>>> import numpy as np
>>> np.set_printoptions(precision=3, suppress=True, linewidth=160)
>>> def rnd(a):
...     return np.round(a, 3) + 0
... 
>>> data = np.loadtxt("arr.csv", delimiter=",")
>>> data
array([[ 2.,  0.,  3.,  0.,  1.,  2.,  3.],
       [ 3.,  1.,  3.,  3.,  1.,  2.,  0.],
       [ 2.,  2.,  3.,  1.,  3.,  2.,  1.],
       [ 1.,  2.,  2.,  0.,  2.,  2.,  3.],
       [ 1.,  0.,  0.,  2.,  2.,  0.,  1.],
       [ 0.,  3.,  3.,  1.,  1.,  1.,  2.],
       [ 2.,  2.,  3.,  0.,  1.,  3.,  0.],
       [-1., -1.,  0., -3.,  0.,  0.,  3.]])
>>> t3 = np.stack([data, 2 * data, data[::-1]])
>>> np.linalg.matrix_rank(t3.reshape(3, -1))
np.int64(2)
>>> np.einsum("bij,cij->bc", t3, t3)
array([[200., 400., 124.],
       [400., 800., 248.],
       [124., 248., 200.]])
>>> t3.sum(axis=0)
array([[ 5., -1.,  9., -3.,  3.,  6., 12.],
       [11.,  5., 12.,  9.,  4.,  9.,  0.],
       [ 6.,  9., 12.,  4., 10.,  7.,  5.],
       [ 4.,  6.,  6.,  2.,  8.,  6., 10.],
       [ 4.,  2.,  2.,  6.,  8.,  2.,  6.],
       [ 2., 11., 12.,  4.,  6.,  5.,  7.],
       [ 9.,  7., 12.,  3.,  4., 11.,  0.],
       [-1., -3.,  3., -9.,  1.,  2., 12.]])
>>> rnd(np.linalg.norm(t3, axis=(1, 2)))
array([14.142, 28.284, 14.142])
>>> Y = data[0, 0] * data[1:] - np.outer(data[1:, 0], data[0])
>>> Y
array([[ 0.,  2., -3.,  6., -1., -2., -9.],
       [ 0.,  4.,  0.,  2.,  4.,  0., -4.],
       [ 0.,  4.,  1.,  0.,  3.,  2.,  3.],
       [ 0.,  0., -3.,  4.,  3., -2., -1.],
       [ 0.,  6.,  6.,  2.,  2.,  2.,  4.],
       [ 0.,  4.,  0.,  0.,  0.,  2., -6.],
       [ 0., -2.,  3., -6.,  1.,  2.,  9.]])
>>> data[:, 0] / data[0, 0]
array([ 1. ,  1.5,  1. ,  0.5,  0.5,  0. ,  1. , -0.5])
>>> np.linalg.matrix_rank(Y), np.linalg.matrix_rank(data)
(np.int64(6), np.int64(7))
>>> Y = data / np.linalg.norm(data, axis=1, keepdims=True)
>>> gram = Y @ Y.T
>>> (gram - 2 * np.eye(8)).round(6).argmax(axis=1)
array([3, 2, 6, 0, 2, 3, 2, 0])
>>> rnd(np.degrees(np.arccos(np.clip(gram[6, 4], -1, 1))))
np.float64(75.911)
>>> (np.abs(gram) > 0.9).astype(int)
array([[1, 0, 0, 0, 0, 0, 0, 0],
       [0, 1, 0, 0, 0, 0, 0, 0],
       [0, 0, 1, 0, 0, 0, 0, 0],
       [0, 0, 0, 1, 0, 0, 0, 0],
       [0, 0, 0, 0, 1, 0, 0, 0],
       [0, 0, 0, 0, 0, 1, 0, 0],
       [0, 0, 0, 0, 0, 0, 1, 0],
       [0, 0, 0, 0, 0, 0, 0, 1]])
>>> data.sum(axis=0)
array([10.,  9., 17.,  4., 11., 12., 13.])
>>> rnd(np.linalg.svd(data, compute_uv=False))
array([11.851,  5.88 ,  3.26 ,  3.063,  2.037,  0.901,  0.098])
>>> np.diff(data, axis=0)
array([[ 1.,  1.,  0.,  3.,  0.,  0., -3.],
       [-1.,  1.,  0., -2.,  2.,  0.,  1.],
       [-1.,  0., -1., -1., -1.,  0.,  2.],
       [ 0., -2., -2.,  2.,  0., -2., -2.],
       [-1.,  3.,  3., -1., -1.,  1.,  1.],
       [ 2., -1.,  0., -1.,  0.,  2., -2.],
       [-3., -3., -3., -3., -1., -3.,  3.]])
>>> np.linalg.matrix_rank(data)
np.int64(7)
>>> data.mean(axis=0)
array([1.25 , 1.125, 2.125, 0.5  , 1.375, 1.5  , 1.625])
>>> np.count_nonzero(data)
np.int64(43)
>>> mat = np.load("block8.npy")
>>> mat
array([[-8, -3, -5,  0,  2, -8, -4],
       [ 6, -2, -2, -4, -7,  2, -2],
       [-9,  2,  0,  2, -4,  5,  3],
       [-9,  6,  6,  1,  1,  8, -8]])
>>> Y = mat[0, 0] * mat[1:] - np.outer(mat[1:, 0], mat[0])
>>> Y
array([[   0,   34,   46,   32,   44,   32,   40],
       [   0,  -43,  -45,  -16,   50, -112,  -60],
       [   0,  -75,  -93,   -8,   10, -136,   28]])
>>> mat[:, 0] / mat[0, 0]
array([ 1.   , -0.75 ,  1.125,  1.125])
>>> t = np.radians(135)
>>> R = np.eye(7)
>>> R[1, 1] = R[6, 6] = np.cos(t)
>>> R[1, 6], R[6, 1] = -np.sin(t), np.sin(t)
>>> rnd(R)
array([[ 1.   ,  0.   ,  0.   ,  0.   ,  0.   ,  0.   ,  0.   ],
       [ 0.   , -0.707,  0.   ,  0.   ,  0.   ,  0.   , -0.707],
       [ 0.   ,  0.   ,  1.   ,  0.   ,  0.   ,  0.   ,  0.   ],
       [ 0.   ,  0.   ,  0.   ,  1.   ,  0.   ,  0.   ,  0.   ],
       [ 0.   ,  0.   ,  0.   ,  0.   ,  1.   ,  0.   ,  0.   ],
       [ 0.   ,  0.   ,  0.   ,  0.   ,  0.   ,  1.   ,  0.   ],
       [ 0.   ,  0.707,  0.   ,  0.   ,  0.   ,  0.   , -0.707]])
>>> Y = mat @ R.T
>>> rnd(np.linalg.svd(mat, compute_uv=False)), rnd(np.linalg.svd(Y, compute_uv=False))
(array([18.949, 14.401,  9.028,  8.548]), array([18.949, 14.401,  9.028,  8.548]))
>>> np.allclose(mat @ mat.T, Y @ Y.T)
True
>>> rnd(np.abs(Y - mat).max(axis=0))
array([ 0.   ,  7.95 ,  0.   ,  0.   ,  0.   ,  0.   , 17.899])
